$ python -q
>>> import numpy as np
>>> from numpy import linalg as LA
>>> np.set_printoptions(precision=1, suppress=True, linewidth=200, sign=" ")
>>> tidy = lambda a: np.round(a, 1) + 0
>>> A2 = np.array([[-4, 0], [-4, 0]])
>>> A2[-1] = A2[0]
>>> arr = A2 + 0.1 * np.eye(2)
>>> arr
array([[-3.9,  0. ],
       [-4. ,  0.1]])
>>> LA.matrix_rank(arr, rtol=0.1)
np.int64(1)
>>> tidy(LA.norm(arr, 2) / LA.norm(arr))
np.float64(1.0)
>>> LA.cond(arr) > 100
np.False_
>>> M = np.load("dump.npy")
>>> M
array([[-0.1, -0.6, -0.3,  0.8],
       [-0.9, -0.8, -0.5,  0.8],
       [ 1.6,  1.6,  0.8,  1.5],
       [-0.6, -0.1,  0. , -0.2],
       [ 1.9, -4.4, -2. , -0.4],
       [-1.5,  1. ,  0.5, -1. ],
       [ 0.7, -0.1,  0. ,  0.6],
       [-0.9, -3.1, -1.5,  0.4],
       [ 0.6,  1.2,  0.6, -0.2],
       [-1.2,  1.9,  0.8, -1.5],
       [-1.2,  1.6,  0.6,  1.1],
       [ 1.3,  0. , -0.2, -1.2],
       [-1.9,  0.8,  0.5,  0.1],
       [ 1.4, -1.9, -1.1,  1.6],
       [-0.4,  2.8,  1.2,  0.6],
       [-0.5,  0.8,  0.3, -0.9],
       [ 1.1,  0. , -0.2, -0.8],
       [ 1.2, -0.1,  0.2, -0.6],
       [ 0.1, -0.1,  0.1,  0.8],
       [-2.4, -0.6, -0.4, -0.6],
       [-0.5,  1.6,  0.5,  0. ],
       [-0.3, -2.2, -1.2, -1.7],
       [ 0.4,  0.8,  0.1, -1. ],
       [ 0. ,  0.6,  0.3, -1. ],
       [-1.3,  2.9,  1.3,  0.7],
       [ 0.6, -1. , -0.3,  1.4],
       [ 1. ,  1.8,  0.9,  1. ],
       [ 1.3,  2.4,  1.1,  0.7],
       [-1.3,  1.9,  0.9, -1.4],
       [ 0.8,  2.9,  1.7, -1.9]])
>>> cov = M.T @ M
>>> tidy(np.trace(cov)), tidy((M ** 2).sum())
(np.float64(182.6), np.float64(182.6))
>>> (M @ M.T).shape
(30, 30)
>>> dist = LA.norm(M[:, None] - M[None], axis=-1)
>>> tidy(LA.norm(M, axis=1))
array([ 1. ,  1.5,  2.8,  0.6,  5.2,  2.1,  0.9,  3.6,  1.5,  2.8,  2.4,  1.8,  2.1,  3.1,  3.1,  1.3,  1.4,  1.4,  0.8,  2.6,  1.7,  3. ,  1.3,  1.2,  3.5,  1.8,  2.5,  3. ,  2.8,  3.9])
>>> dist[20].round(6).argsort(kind="stable")[:4]
array([ 20,   8,  15,  10])
>>> np.unravel_index(dist.round(6).argmax(), dist.shape)
(np.int64(4), np.int64(24))
>>> tidy(LA.norm(M - M.mean(axis=0), axis=1))
array([ 1.4,  1.8,  2.7,  0.8,  5.6,  1.9,  1.1,  4. ,  1.1,  2.5,  2.1,  1.8,  2. ,  3.4,  2.7,  1. ,  1.4,  1.4,  1. ,  2.7,  1.3,  3.4,  1.1,  1. ,  3.1,  2.2,  2.2,  2.7,  2.5,  3.6])
>>> tidy(dist[20])
array([ 2.5,  2.7,  2.6,  1.8,  6.9,  1.5,  2.2,  5.1,  1.2,  1.7,  1.3,  2.8,  1.6,  4.6,  1.5,  1.2,  2.5,  2.5,  2. ,  3.1,  0. ,  4.5,  1.6,  1.5,  1.9,  3.3,  1.9,  2.2,  1.7,  2.9])
>>> dist.mean(axis=1).argmax()
np.int64(4)
>>> np.flatnonzero(dist[20] < dist.mean() / 2)
array([  8,  10,  14,  15,  20,  23])
>>> P = M @ LA.solve(M.T @ M, M.T)
>>> tidy(np.trace(P))
np.float64(4.0)
>>> np.allclose(P @ P, P)
True
>>> tidy(P @ M[:, 0])
array([-0.1, -0.9,  1.6, -0.6,  1.9, -1.5,  0.7, -0.9,  0.6, -1.2, -1.2,  1.3, -1.9,  1.4, -0.4, -0.5,  1.1,  1.2,  0.1, -2.4, -0.5, -0.3,  0.4,  0. , -1.3,  0.6,  1. ,  1.3, -1.3,  0.8])
>>> tidy(LA.eigvalsh(P))
array([ 0.,  0.,  0.,  0.,  0.,  0.,  0.,  0.,  0.,  0.,  0.,  0.,  0.,  0.,  0.,  0.,  0.,  0.,  0.,  0.,  0.,  0.,  0.,  0.,  0.,  0.,  1.,  1.,  1.,  1.])
>>> rng = np.random.default_rng(8569)
>>> lab = rng.permutation(4)
>>> A2 = M[:, lab] * rng.choice([-1, 1], 4)
>>> A2
array([[-0.8, -0.1, -0.6,  0.3],
       [-0.8, -0.9, -0.8,  0.5],
       [-1.5,  1.6,  1.6, -0.8],
       [ 0.2, -0.6, -0.1, -0. ],
       [ 0.4,  1.9, -4.4,  2. ],
       [ 1. , -1.5,  1. , -0.5],
       [-0.6,  0.7, -0.1, -0. ],
       [-0.4, -0.9, -3.1,  1.5],
       [ 0.2,  0.6,  1.2, -0.6],
       [ 1.5, -1.2,  1.9, -0.8],
       [-1.1, -1.2,  1.6, -0.6],
       [ 1.2,  1.3,  0. ,  0.2],
       [-0.1, -1.9,  0.8, -0.5],
       [-1.6,  1.4, -1.9,  1.1],
       [-0.6, -0.4,  2.8, -1.2],
       [ 0.9, -0.5,  0.8, -0.3],
       [ 0.8,  1.1,  0. ,  0.2],
       [ 0.6,  1.2, -0.1, -0.2],
       [-0.8,  0.1, -0.1, -0.1],
       [ 0.6, -2.4, -0.6,  0.4],
       [-0. , -0.5,  1.6, -0.5],
       [ 1.7, -0.3, -2.2,  1.2],
       [ 1. ,  0.4,  0.8, -0.1],
       [ 1. ,  0. ,  0.6, -0.3],
       [-0.7, -1.3,  2.9, -1.3],
       [-1.4,  0.6, -1. ,  0.3],
       [-1. ,  1. ,  1.8, -0.9],
       [-0.7,  1.3,  2.4, -1.1],
       [ 1.4, -1.3,  1.9, -0.9],
       [ 1.9,  0.8,  2.9, -1.7]])
>>> left, _, Vt = LA.svd(M.T @ A2)
>>> tidy(LA.lstsq(M, A2)[0])
array([[ 0.,  1.,  0.,  0.],
       [ 0.,  0.,  1.,  0.],
       [ 0.,  0.,  0., -1.],
       [-1.,  0.,  0.,  0.]])
>>> lab
array([ 3,  0,  1,  2])
>>> data = np.load("arr.npy")
>>> data
array([[ 6. , -0.5,  0.7],
       [ 4. ,  0.3,  0.6],
       [ 3. , -0.7,  0.3],
       [-5. ,  1.1, -1.8],
       [-9. ,  0.4,  0.1],
       [ 5. , -2. , -0.3]])
>>> A2 = np.c_[data[:, :2] @ np.array([[2, 1], [1, 1]]), np.array([1, 0, 0, 1, 3, 3])]
>>> A2
array([[ 11.5,   5.5,   1. ],
       [  8.3,   4.3,   0. ],
       [  5.3,   2.3,   0. ],
       [ -8.9,  -3.9,   1. ],
       [-17.6,  -8.6,   3. ],
       [  8. ,   3. ,   3. ]])
>>> tidy(LA.norm(A2 - data @ LA.lstsq(data, A2)[0], axis=0))
array([ 0. ,  0. ,  3.2])
>>> x0 = np.array([3, 0, -1])
>>> rhs = A2 @ x0
>>> b, lr = np.zeros(3), 1 / LA.norm(A2, 2) ** 2
>>> for i in range(20):
...     b -= lr * A2.T @ (A2 @ b - rhs)
...     if i % 5 == 0: print(i, round(LA.norm(A2 @ b - rhs), 1))
... 
0 3.2
5 2.9
10 2.6
15 2.3
>>> tidy(b)
array([ 2.5,  1.2, -0.4])
>>> lab = rng.permutation(3)
>>> A2 = data[:, lab] * rng.choice([-1, 1], 3)
>>> A2
array([[-0.7, -6. ,  0.5],
       [-0.6, -4. , -0.3],
       [-0.3, -3. ,  0.7],
       [ 1.8,  5. , -1.1],
       [-0.1,  9. , -0.4],
       [ 0.3, -5. ,  2. ]])
>>> left, _, Vt = LA.svd(data.T @ A2)
>>> lab
array([ 2,  0,  1])
>>> tidy(left @ Vt)
array([[ 0., -1.,  0.],
       [ 0.,  0., -1.],
       [-1.,  0.,  0.]])
>>> x0 = np.array([0, 2, 1])
>>> rhs = data @ x0
>>> tidy(LA.solve(data.T @ data, data.T @ rhs))
array([ 0.,  2.,  1.])
>>> tidy(LA.pinv(data) @ data)
array([[ 1.,  0.,  0.],
       [ 0.,  1.,  0.],
       [ 0.,  0.,  1.]])
>>> rhs = rhs + 0.3 * rng.normal(size=6)
>>> tidy(rhs)
array([ 0. ,  0.6, -1.6,  0.2,  1.1, -4.5])
>>> b, *_ = LA.lstsq(data, rhs)
>>> tidy(LA.norm(rhs - data @ b))
np.float64(0.9)
>>> [round(float(LA.norm(LA.solve(data.T @ data + lam * np.eye(3), data.T @ rhs))), 2) for lam in (0, 1, 10, 100)]
[2.26, 1.74, 0.59, 0.15]
>>> tidy(b)
array([ 0. ,  1.9,  1.1])
>>> f = np.array([0, 2])
>>> np.polyval(f, data[4])
array([ 2.,  2.,  2.])
>>> tidy(np.correlate(data[4], data[1], "full"))
array([ -5.4,  -2.5, -35.8,   1.6,   0.4])
>>> K = np.load("data.npy")
>>> K
array([[  1,   1,   7,   5,   7,   5],
       [  7,   5,   6,   6,   9,   7],
       [  3,   6,   4,   8,   6,   9],
       [ 15,  11,  19,  17,  25,  19]])
>>> evals, vecs = LA.eig(arr)
>>> evals
array([ 0.1, -3.9])
>>> tidy(np.prod(evals))
np.float64(-0.4)
>>> tidy(np.sort(LA.eigvals(arr.T)))
array([-3.9,  0.1])
>>> tidy(np.sort(LA.eigvals(arr @ arr)))
array([  0. ,  15.2])
>>> arr @ vecs[:, 0] - evals[0] * vecs[:, 0]
array([ 0.,  0.])
>>> rank = LA.matrix_rank(K)
>>> rank
np.int64(3)
>>> ns = LA.svd(K)[2][rank:].T
>>> [int(LA.matrix_rank(np.delete(K, i, axis=0))) for i in range(4)]
[3, 3, 2, 3]
>>> np.allclose(K @ ns, 0)
True
>>> left, sig, Vt = LA.svd(K, full_matrices=False)
>>> (sig > 1e-8).sum()
np.int64(3)
>>> tidy(np.sqrt((sig ** 2).sum())), tidy(LA.norm(K))
(np.float64(51.5), np.float64(51.5))
>>> tidy(np.cumsum(sig ** 2) / np.sum(sig ** 2))
array([ 1.,  1.,  1.,  1.])
>>> W0 = np.load("x.npy")
>>> W0
array([[ 0,  0,  0,  0,  0,  0,  0],
       [ 3,  1,  0,  0,  0,  0,  0],
       [ 1,  4,  4,  0,  0,  0,  0],
       [ 2,  4,  1,  5,  0,  0,  0],
       [ 0,  3,  3,  1,  1,  0,  0],
       [ 2,  2,  5,  5,  5,  1,  0],
       [ 0,  5,  5,  4,  2,  4,  0]])
>>> cov = W0.T @ W0
>>> tidy(LA.eigvalsh(cov)[::-1])
array([ 216.8,   23.8,   20.7,   12.6,    4.9,    0.2,    0. ])
>>> LA.matrix_rank(cov)
np.int64(6)
>>> np.trace(cov), (W0 ** 2).sum()
(np.int64(279), np.int64(279))
>>> np.allclose(cov, cov.T)
True
>>> m1 = np.load("out17.npy")
>>> tidy(m1)
array([[ 0.4, -0.1, -0.2,  0.1,  0.1,  0.1, -0.3],
       [-0.1,  0.9,  0.1,  0.2,  0.1,  0. , -0.1],
       [-0.2,  0.1,  0.2,  0. , -0.1, -0.1,  0.2],
       [ 0.1,  0.2,  0. ,  0.1,  0.1,  0. , -0.1],
       [ 0.1,  0.1, -0.1,  0.1,  0.1,  0.1, -0.2],
       [ 0.1,  0. , -0.1,  0. ,  0.1,  0.1, -0.1],
       [-0.3, -0.1,  0.2, -0.1, -0.2, -0.1,  0.4]])
>>> lab = rng.permutation(2)
>>> A2 = arr[:, lab] * rng.choice([-1, 1], 2)
>>> A2
array([[-3.9, -0. ],
       [-4. , -0.1]])
>>> left, _, Vt = LA.svd(arr.T @ A2)
>>> tidy(left @ Vt)
array([[ 1.,  0.],
       [ 0., -1.]])
>>> tidy(LA.lstsq(arr, A2)[0])
array([[ 1.,  0.],
       [ 0., -1.]])
>>> f = np.array([0, 3, 2])
>>> feats = np.outer(rng.normal(size=34), f) + 0.1 * rng.normal(size=(34, 3))
>>> tidy(feats)
array([[ 0. ,  4.2,  2.9],
       [ 0. ,  0. , -0.1],
       [ 0.1, -2.3, -1.5],
       [-0.2, -1.3, -1. ],
       [ 0.2,  1.9,  1.2],
       [ 0.1,  4.7,  3.4],
       [ 0. ,  3. ,  1.8],
       [ 0.1, -1.4, -0.9],
       [ 0.2, -5.6, -3.9],
       [ 0. ,  8. ,  5.2],
       [-0.2, -4.1, -3. ],
       [-0.1, -0.3, -0.3],
       [ 0. , -3.8, -2.6],
       [ 0.1,  8.5,  5.8],
       [-0.1,  0.7,  0.4],
       [-0.2,  0.1,  0.1],
       [-0.1,  6. ,  3.9],
       [ 0.1,  2.7,  1.9],
       [-0.1,  5.2,  3.4],
       [ 0.1, -1.6, -1. ],
       [-0.1,  5.4,  3.8],
       [ 0.2,  0.7,  0.6],
       [ 0.1,  0. , -0.2],
       [-0.1, -0.4, -0.3],
       [ 0. , -2.4, -1.6],
       [ 0. , -1. , -0.8],
       [ 0. , -1.7, -1.2],
       [-0.1, -3. , -1.9],
       [ 0. ,  4.3,  3.2],
       [-0.1,  2.6,  1.7],
       [ 0.1, -3.3, -2.2],
       [-0.1, -2.5, -1.6],
       [-0.1,  0.6,  0.6],
       [ 0. ,  0. , -0.2]])
>>> P = feats @ LA.solve(feats.T @ feats, feats.T)
>>> tidy(P @ feats[:, 0])
array([ 0. ,  0. ,  0.1, -0.2,  0.2,  0.1,  0. ,  0.1,  0.2,  0. , -0.2, -0.1,  0. ,  0.1, -0.1, -0.2, -0.1,  0.1, -0.1,  0.1, -0.1,  0.2,  0.1, -0.1,  0. ,  0. ,  0. , -0.1,  0. , -0.1,  0.1, -0.1,
       -0.1,  0. ])
>>> np.allclose(P @ P, P)
True
>>> Xc = (feats - feats.mean(axis=0)) / feats.std(axis=0)
>>> tidy(Xc.std(axis=0))
array([ 1.,  1.,  1.])
>>> b = LA.lstsq(np.delete(Xc, 2, axis=1), Xc[:, 2])[0]
>>> tidy(1 - np.var(Xc[:, 2] - np.delete(Xc, 2, axis=1) @ b))
np.float64(1.0)
>>> tidy(b)
array([ 0.,  1.])
>>> A2 = np.array([[5, 9, 9],
...     [3, 3, 2],
...     [6, 6, 7],
...     [8, 9, 3],
...     [6, 5, 7],
...     [1, 4, 1],
...     [9, 1, 2]])
>>> C = np.array([[1, -2, -5, 5, 2], [5, 3, 2, -2, 0], [-2, -1, -9, 5, 7]])
>>> X = A2 @ C + 0.1 * rng.normal(size=(7, 5))
>>> tidy(X)
array([[ 32.1,   8. , -88. ,  52.1,  73. ],
       [ 14. ,   0.9, -26.8,  18.9,  19.9],
       [ 22. ,  -1.1, -80.9,  53. ,  61.1],
       [ 47. ,   8.1, -49. ,  37. ,  37. ],
       [ 17.1,  -4. , -82.8,  55. ,  61.1],
       [ 19.1,   8.9,  -6. ,   2. ,   9. ],
       [ 10. , -17. , -60.9,  53. ,  32. ]])
>>> Xc = M - M.mean(axis=0)
>>> left, sig, Vt = LA.svd(Xc, full_matrices=False)
>>> tidy(sig)
array([ 10.5,   6.2,   5.2,   0.7])
>>> tidy(sig ** 2 / (sig ** 2).sum())
array([ 0.6,  0.2,  0.2,  0. ])
>>> tidy(Vt[0] * np.sign(Vt[0, np.abs(Vt[0]).argmax()]))
array([-0.2,  0.9,  0.4, -0.1])
>>> tidy((sig ** 2).sum() ** 2 / (sig ** 4).sum())
np.float64(2.2)
>>> LA.matrix_rank(Xc)
np.int64(4)
>>> tidy(Xc.mean(axis=0))
array([ 0.,  0.,  0.,  0.])
